$ ipython --no-banner

In [1]: import numpy as np

In [2]: np.set_printoptions(suppress=True, linewidth=160)

In [3]: X = np.loadtxt("data.csv", delimiter=",")

In [4]: X
Out[4]: 
array([[ 0.,  1.,  0.,  0.],
       [ 1.,  1.,  0.,  0.],
       [ 0.,  0.,  2.,  0.],
       [ 0.,  0., -1.,  0.]])

In [5]: # null space of dimension 1

In [6]: np.linalg.cond(X) > 100
Out[6]: np.True_

In [7]: np.linalg.matrix_rank(X, rtol=0.1)
Out[7]: np.int64(3)

In [8]: np.argsort(-np.linalg.norm(X, axis=0).round(6), kind="stable")[:3]
Out[8]: array([2, 1, 0])

In [9]: E = np.load("case19.npy")

In [10]: E
Out[10]: 
array([[ 3.5, -3.5,  7. ],
       [ 0.4, -0.3,  0.7],
       [-0.1,  1.1,  0.2],
       [-0.6, -1.1,  0.4],
       [-1. , -0.7,  0.3],
       [-0.6,  1.1,  0.6],
       [ 0.1, -1.9,  1. ],
       [-0.1, -1.6,  0.9],
       [ 1.2,  0.3,  0. ],
       [-0.9,  0.4,  0.9],
       [-1.4, -0.9,  0.1],
       [ 0. ,  2. , -0.1],
       [ 1.3,  1.4,  0.2],
       [ 0. , -1.2,  0.8],
       [ 1.2, -0.3, -1.7],
       [-1.7, -0.8, -0.8],
       [ 1.5, -0.9,  0.4],
       [ 1.4,  1.3,  1.4],
       [ 0.3,  0.8, -0.9],
       [-0.7, -1.3, -0.4],
       [ 1.5, -0.2,  0.3],
       [-1.6,  0.4, -1.8],
       [ 0.5, -0.9, -0.2]])

In [11]: x0 = np.array([2, 0, 0])

In [12]: rhs = E @ x0

In [13]: b, lr = np.zeros(3), 1 / np.linalg.norm(E, 2) ** 2

In [14]: for i in range(4):
    ...:     b -= lr * E.T @ (E @ b - rhs)
    ...:     if i % 1 == 0: print(i, round(np.linalg.norm(E @ b - rhs), 2))
    ...: 
0 6.16
1 4.74
2 3.73
3 3.0

In [15]: b.round(2)
Out[15]: array([1.36, 0.1 , 0.41])

In [16]: basis = E[[17, 13]].astype(float)

In [17]: for _ in range(4):
    ...:     lab = np.linalg.norm(E[:, None] - basis, axis=-1).argmin(axis=1)
    ...:     basis = np.array([E[lab == j].mean(axis=0) for j in range(2)])
    ...: 

In [18]: lab
Out[18]: array([1, 1, 0, 1, 1, 0, 1, 1, 0, 1, 1, 0, 0, 1, 0, 1, 1, 0, 0, 1, 0, 0, 1])

In [19]: np.bincount(lab)
Out[19]: array([10, 13])

In [20]: np.round(basis[1] - basis[0], 2)
Out[20]: array([-0.49, -1.92,  1.03])

In [21]: np.abs(basis[1] - basis[0]).argmax()
Out[21]: np.int64(1)

In [22]: basis.round(2)
Out[22]: 
array([[ 0.46,  0.79, -0.18],
       [-0.03, -1.13,  0.85]])

In [23]: mat = np.loadtxt("a.csv", delimiter=",")

In [24]: mat
Out[24]: 
array([[ 0.3 , -1.3 , -1.1 , -0.6 , -1.3 ],
       [-0.1 , -0.2 ,  0.21, -1.8 ,  0.5 ],
       [-1.6 , -0.1 ,  4.61,  1.  ,  2.7 ],
       [-1.7 , -1.1 ,  5.71,  0.1 ,  0.1 ],
       [-0.7 ,  0.4 ,  2.03, -0.3 ,  0.5 ],
       [ 0.2 ,  0.1 ,  0.02,  0.7 , -0.8 ],
       [ 0.5 , -1.1 , -1.53,  1.1 ,  0.8 ],
       [ 0.  ,  1.  , -0.07,  0.1 , -0.8 ],
       [ 0.7 , -0.1 , -1.81,  0.2 , -2.3 ],
       [-0.5 , -0.3 ,  1.27,  0.5 ,  1.4 ],
       [ 0.5 ,  0.8 , -1.43, -0.2 ,  1.6 ],
       [-1.5 , -0.6 ,  4.64,  0.4 ,  1.4 ],
       [-0.3 ,  0.2 ,  0.73, -2.  ,  0.2 ],
       [ 1.3 ,  0.1 , -3.86,  1.1 , -1.8 ],
       [-0.7 , -1.6 ,  1.49,  0.6 ,  0.  ],
       [-1.  , -0.8 ,  2.75, -0.7 , -0.6 ],
       [-1.3 , -1.5 ,  4.05, -0.9 ,  1.  ],
       [ 0.8 ,  1.1 , -2.38, -0.5 , -0.2 ],
       [-0.6 , -1.7 ,  1.66, -1.8 ,  1.  ],
       [ 0.  ,  0.7 ,  0.43, -0.9 ,  0.  ],
       [ 0.9 ,  0.4 , -2.95,  1.2 ,  0.9 ]])

In [25]: round(np.linalg.norm(mat, "nuc"), 2)
Out[25]: np.float64(26.14)

In [26]: np.round(mat[6] @ mat[11], 2)
Out[26]: np.float64(-5.63)

In [27]: np.linalg.norm(mat, axis=1).argmax()
Out[27]: np.int64(3)

In [28]: round(np.linalg.norm(mat, 1), 2), np.round(np.linalg.norm(mat, np.inf), 2)
Out[28]: (np.float64(44.73), np.float64(10.01))

In [29]: round(float(np.linalg.norm(mat) ** 2 / np.linalg.norm(mat, 2) ** 2), 2)
Out[29]: 1.29

In [30]: out = mat / np.linalg.norm(mat, axis=1, keepdims=True)

In [31]: G = out @ out.T

In [32]: round(float(np.degrees(np.arccos(np.clip(G[0, 1], -1, 1)))), 2)
Out[32]: 84.21

In [33]: np.argwhere(np.triu(np.abs(G) > 0.95, 1))
Out[33]: 
array([[ 2, 11],
       [ 3, 11],
       [ 3, 17],
       [ 4, 13],
       [15, 20]])

In [34]: np.round(np.linalg.norm(out, axis=1), 2)
Out[34]: array([1., 1., 1., 1., 1., 1., 1., 1., 1., 1., 1., 1., 1., 1., 1., 1., 1., 1., 1., 1., 1.])

In [35]: lab = mat[:, 1] > np.median(mat[:, 1])

In [36]: f = mat[lab].mean(axis=0) - mat[~lab].mean(axis=0)

In [37]: f.round(2)
Out[37]: array([ 0.92,  1.4 , -2.66,  0.07, -0.44])

In [38]: lab.astype(int)
Out[38]: array([0, 0, 0, 0, 1, 1, 0, 1, 0, 0, 1, 0, 1, 1, 0, 0, 0, 1, 0, 1, 1])

In [39]: ((mat - mat.mean(axis=0)) @ f > 0).astype(int)
Out[39]: array([1, 1, 0, 0, 0, 1, 1, 1, 1, 0, 1, 0, 1, 1, 0, 0, 0, 1, 0, 1, 1])

In [40]: dist = np.linalg.norm(mat[:, None] - mat[None], axis=-1)

In [41]: np.linalg.matrix_rank(dist ** 2)
Out[41]: np.int64(7)

In [42]: G = np.cov(mat, rowvar=False)

In [43]: np.round(np.linalg.eigvalsh(G)[::-1], 2)
Out[43]: array([8.28, 1.16, 0.88, 0.55, 0.01])

In [44]: np.round(np.corrcoef(mat[:, 4], mat[:, 3])[0, 1], 2)
Out[44]: np.float64(0.01)

In [45]: G.shape
Out[45]: (5, 5)

In [46]: np.argwhere(np.triu(np.abs(np.corrcoef(mat.T)) > 0.8, 1))
Out[46]: array([[0, 2]])

In [47]: M = np.loadtxt("run3.csv", delimiter=",")

In [48]: M.round(2)
Out[48]: 
array([[ 1.18, -0.36, -0.3 ,  1.  , -0.73, -0.6 ],
       [-0.52,  1.37, -0.94, -0.05, -0.61,  0.47],
       [ 1.18,  0.98, -0.83, -0.73,  0.78,  1.1 ],
       [-0.84,  0.44,  0.09,  0.89, -0.32, -0.69],
       [-0.35, -0.73, -1.65, -0.5 , -0.98, -0.57],
       [ 0.46,  0.41,  0.85, -0.34, -2.14,  0.24],
       [ 0.48, -0.25,  0.68, -1.68, -0.6 , -0.85],
       [-0.36, -0.93, -0.19, -0.55, -0.83,  1.33]])

In [49]: rng = np.random.default_rng(74231)

In [50]: out = M + rng.integers(-2, 3, (8, 1)) @ rng.integers(-2, 3, (1, 6))

In [51]: out.round(2)
Out[51]: 
array([[ 3.18,  1.64,  1.7 ,  3.  , -2.73, -1.6 ],
       [ 3.48,  5.37,  3.06,  3.95, -4.61, -1.53],
       [-0.82, -1.02, -2.83, -2.73,  2.78,  2.1 ],
       [-4.84, -3.56, -3.91, -3.11,  3.68,  1.31],
       [ 3.65,  3.27,  2.35,  3.5 , -4.98, -2.57],
       [-3.54, -3.59, -3.15, -4.34,  1.86,  2.24],
       [ 0.48, -0.25,  0.68, -1.68, -0.6 , -0.85],
       [-2.36, -2.93, -2.19, -2.55,  1.17,  2.33]])

In [52]: np.linalg.matrix_rank(out - M, tol=1e-8)
Out[52]: np.int64(1)

In [53]: np.round(out - M, 2)
Out[53]: 
array([[ 2.,  2.,  2.,  2., -2., -1.],
       [ 4.,  4.,  4.,  4., -4., -2.],
       [-2., -2., -2., -2.,  2.,  1.],
       [-4., -4., -4., -4.,  4.,  2.],
       [ 4.,  4.,  4.,  4., -4., -2.],
       [-4., -4., -4., -4.,  4.,  2.],
       [ 0.,  0.,  0.,  0.,  0.,  0.],
       [-2., -2., -2., -2.,  2.,  1.]])

In [54]: x0 = np.array([0, 5, 5, 5, 3, 4])

In [55]: np.round((out * x0).sum(axis=1), 2)
Out[55]: array([ 17.11,  41.95, -16.16, -36.64,  20.37, -40.87, -11.41, -25.54])

In [56]: np.sign((out @ x0).round(6))
Out[56]: array([ 1.,  1., -1., -1.,  1., -1., -1., -1.])

In [57]: np.linalg.norm(out @ x0) <= np.linalg.norm(out, 2) * np.linalg.norm(x0) + 1e-9
Out[57]: np.True_

In [58]: (out @ x0).argmax()
Out[58]: np.int64(1)

In [59]: out = np.array([[1, 0, 1],
    ...:     [2, 0, 1],
    ...:     [-2, 1, 2],
    ...:     [-1, -2, 0],
    ...:     [1, -2, -1],
    ...:     [-2, -1, -1]])

In [60]: np.round(np.einsum("ij->j", M), 2)
Out[60]: array([ 1.23,  0.93, -2.3 , -1.96, -5.42,  0.44])

In [61]: np.linalg.matrix_rank(np.vstack([M, out.T]))
Out[61]: np.int64(6)

In [62]: np.round(np.einsum("ij,ij->i", M, M), 2)
Out[62]: array([3.49, 3.63, 5.4 , 2.28, 4.91, 5.84, 4.66, 3.8 ])

In [63]: np.vstack([M, out.T]).shape
Out[63]: (11, 6)

In [64]: out = M / np.linalg.norm(M, axis=1, keepdims=True)

In [65]: G = out @ out.T

In [66]: G[2].round(2)
Out[66]: array([-0.15,  0.36,  1.  , -0.65, -0.15, -0.16, -0.08,  0.01])

In [67]: np.round(np.linalg.norm(out, axis=1), 2)
Out[67]: array([1., 1., 1., 1., 1., 1., 1., 1.])

In [68]: (np.abs(G) > 0.9).astype(int)
Out[68]: 
array([[1, 0, 0, 0, 0, 0, 0, 0],
       [0, 1, 0, 0, 0, 0, 0, 0],
       [0, 0, 1, 0, 0, 0, 0, 0],
       [0, 0, 0, 1, 0, 0, 0, 0],
       [0, 0, 0, 0, 1, 0, 0, 0],
       [0, 0, 0, 0, 0, 1, 0, 0],
       [0, 0, 0, 0, 0, 0, 1, 0],
       [0, 0, 0, 0, 0, 0, 0, 1]])

In [69]: w1 = np.array([[-5, -6, -3],
    ...:     [1, 0, -4],
    ...:     [1, -5, 4],
    ...:     [6, 5, -2],
    ...:     [7, -2, 0],
    ...:     [5, -7, 1]])

In [70]: b = np.array([0, 2, 2])

In [71]: H = np.maximum(M @ w1 + b, 0)

In [72]: np.round((H > 0).mean(axis=0), 2)
Out[72]: array([0.38, 0.5 , 0.5 ])

In [73]: basis = np.array([[-2, 2, 1], [-3, 0, 0], [1, -3, 3]])

In [74]: (H @ basis).round(6).argmax(axis=1)
Out[74]: array([1, 1, 1, 1, 1, 2, 2, 2])

In [75]: W0 = np.array([[0, 0, 3, 0],
    ...:     [7, 0, 1, 0],
    ...:     [0, 0, 4, 0],
    ...:     [3, 0, 2, 0],
    ...:     [13, 0, 1, 0],
    ...:     [0, 0, 2, 0],
    ...:     [7, 0, 1, 0],
    ...:     [13, 0, 1, 0],
    ...:     [0, 0, 3, 0],
    ...:     [0, 0, 4, 0],
    ...:     [0, 0, 3, 0]])

In [76]: blk = np.stack([M, -3 * M, M[::-1]])

In [77]: np.linalg.matrix_rank(blk.reshape(3, -1))
Out[77]: np.int64(2)

In [78]: np.linalg.matrix_rank(blk)
Out[78]: array([6, 6, 6])

In [79]: np.round(W0 @ np.linalg.pinv(W0) @ W0, 2) + 0
Out[79]: 
array([[ 0.,  0.,  3.,  0.],
       [ 7.,  0.,  1.,  0.],
       [ 0.,  0.,  4.,  0.],
       [ 3.,  0.,  2.,  0.],
       [13.,  0.,  1.,  0.],
       [ 0.,  0.,  2.,  0.],
       [ 7.,  0.,  1.,  0.],
       [13.,  0.,  1.,  0.],
       [ 0.,  0.,  3.,  0.],
       [ 0.,  0.,  4.,  0.],
       [ 0.,  0.,  3.,  0.]])

In [80]: np.linalg.lstsq(W0[:-1].T, W0[-1])[2]
Out[80]: np.int32(2)

In [81]: m1 = np.load("sample5.npy")

In [82]: m1
Out[82]: 
array([[ 0,  0,  1,  0,  0,  3,  6],
       [ 0,  0,  2,  0,  0,  2,  1],
       [ 0,  0,  2,  3,  0,  0,  0],
       [ 0,  0,  0,  1,  0,  1,  0],
       [ 4,  0,  8,  3,  7,  0,  0],
       [ 0,  0,  2,  0,  0,  4,  2],
       [ 4,  0,  0,  3,  0,  4,  1],
       [ 1,  3,  0,  4,  3,  0,  0],
       [ 0,  0,  2,  0,  0,  4,  7],
       [ 3,  2,  4,  4,  7,  0,  0],
       [ 2,  0,  2,  0,  9,  4,  8],
       [ 0,  0,  7,  0,  2,  1,  3],
       [ 0,  3,  0,  0,  0,  2,  6],
       [ 3,  0,  8,  0,  3,  4,  4],
       [ 0,  1,  0,  0,  0,  1,  1],
       [ 0,  0,  0,  0,  0,  4,  8],
       [ 0,  0,  2,  0,  1,  4,  8],
       [ 1,  0,  4,  0,  7,  4,  8],
       [ 3,  0,  6,  0,  9,  4,  7],
       [ 0,  0,  0,  0,  2,  3,  8],
       [ 0,  0,  0,  0,  1,  4,  9],
       [ 0,  0,  1,  0,  0,  1,  1],
       [ 6,  0, 12,  0,  3,  4,  1],
       [ 4,  0,  9,  0,  8,  3,  4],
       [ 0,  2,  0,  0,  0,  3, 10],
       [ 1,  1,  5,  0,  8,  1,  4],
       [ 3,  2, 10,  0, 13,  0,  3],
       [ 0,  0,  1,  0,  0,  1,  0]])

In [83]: blk = np.stack([m1, 3 * m1, m1[::-1]])

In [84]: np.round(np.linalg.norm(blk, axis=(1, 2)), 2)
Out[84]: array([ 49.56, 148.67,  49.56])

In [85]: np.linalg.matrix_rank(blk.reshape(3, -1))
Out[85]: np.int64(2)

In [86]: np.linalg.matrix_rank(blk)
Out[86]: array([7, 7, 7])
